>>> import numpy as np
>>> from numpy import linalg as LA
>>> np.set_printoptions(precision=3, suppress=True, linewidth=120)
>>> mat = np.loadtxt("block10.csv", delimiter=",")
>>> print(mat)
[[ 1.  3.  1.  1.  3.  2.  6. -4. -5. -3.  8.]
 [ 2.  2.  2.  2.  0.  3.  5. -4.  0.  6.  0.]
 [ 3.  3.  2.  3.  0.  2.  2. -8. -2. -9.  2.]
 [ 0.  2.  3.  2.  0.  3. -3.  7.  6. -2.  4.]
 [ 1.  2.  0.  1.  2.  2.  5.  4.  1. -5.  2.]
 [ 0.  2.  1.  2.  3.  1. -3. -3. -9.  8. -4.]
 [ 0.  0.  0.  0.  0.  0. -5.  2.  4. -5.  0.]
 [ 0.  0.  0.  0.  0.  0. -2. -2.  1.  5.  3.]
 [ 0.  0.  0.  0.  0.  0. -2.  4.  1.  3. -2.]
 [ 0.  0.  0.  0.  0.  0. -3.  2. -5.  5.  4.]
 [ 0.  0.  0.  0.  0.  0.  3. -5. -5.  4. -3.]]
>>> x0 = np.array([1, -3, 1, 0, 1, 0, 3, -3, 2, 1, 1])
>>> h1 = np.maximum(mat @ x0, 0)
>>> print(mat * (h1 > 1e-9)[:, None])
[[ 1.  3.  1.  1.  3.  2.  6. -4. -5. -3.  8.]
 [ 2.  2.  2.  2.  0.  3.  5. -4.  0.  6.  0.]
 [ 3.  3.  2.  3.  0.  2.  2. -8. -2. -9.  2.]
 [ 0.  0.  0.  0.  0.  0. -0.  0.  0. -0.  0.]
 [ 0.  0.  0.  0.  0.  0.  0.  0.  0. -0.  0.]
 [ 0.  0.  0.  0.  0.  0. -0. -0. -0.  0. -0.]
 [ 0.  0.  0.  0.  0.  0. -0.  0.  0. -0.  0.]
 [ 0.  0.  0.  0.  0.  0. -2. -2.  1.  5.  3.]
 [ 0.  0.  0.  0.  0.  0. -0.  0.  0.  0. -0.]
 [ 0.  0.  0.  0.  0.  0. -0.  0. -0.  0.  0.]
 [ 0.  0.  0.  0.  0.  0.  3. -5. -5.  4. -3.]]
>>> print(np.flatnonzero(h1 > 1e-9))
[ 0  1  2  7 10]
>>> print(np.tanh(mat @ x0))
[ 1.     1.     1.    -1.    -0.762 -1.    -1.     1.    -1.    -1.     1.   ]
>>> x0 = np.array([3, 0, -2, -3, 1, -3, -3, 3, 2, 3, 0])
>>> print(mat @ x0)
[-54. -22. -71.  15. -20.  -2.  14.  17.  29.  20. -22.]
>>> print(mat @ np.ones(11))
[13. 18. -2. 22. 15. -2. -4.  5.  4.  3. -6.]
>>> print((mat * x0).sum(axis=1))
[-54. -22. -71.  15. -20.  -2.  14.  17.  29.  20. -22.]
>>> print(mat * x0)
[[  3.   0.  -2.  -3.   3.  -6. -18. -12. -10.  -9.   0.]
 [  6.   0.  -4.  -6.   0.  -9. -15. -12.   0.  18.   0.]
 [  9.   0.  -4.  -9.   0.  -6.  -6. -24.  -4. -27.   0.]
 [  0.   0.  -6.  -6.   0.  -9.   9.  21.  12.  -6.   0.]
 [  3.   0.  -0.  -3.   2.  -6. -15.  12.   2. -15.   0.]
 [  0.   0.  -2.  -6.   3.  -3.   9.  -9. -18.  24.  -0.]
 [  0.   0.  -0.  -0.   0.  -0.  15.   6.   8. -15.   0.]
 [  0.   0.  -0.  -0.   0.  -0.   6.  -6.   2.  15.   0.]
 [  0.   0.  -0.  -0.   0.  -0.   6.  12.   2.   9.  -0.]
 [  0.   0.  -0.  -0.   0.  -0.   9.   6. -10.  15.   0.]
 [  0.   0.  -0.  -0.   0.  -0.  -9. -15. -10.  12.  -0.]]
>>> print(LA.norm(mat @ x0) <= LA.norm(mat, 2) * LA.norm(x0) + 1e-9)
True
>>> print(mat @ np.eye(11)[1])
[3. 2. 3. 2. 2. 2. 0. 0. 0. 0. 0.]
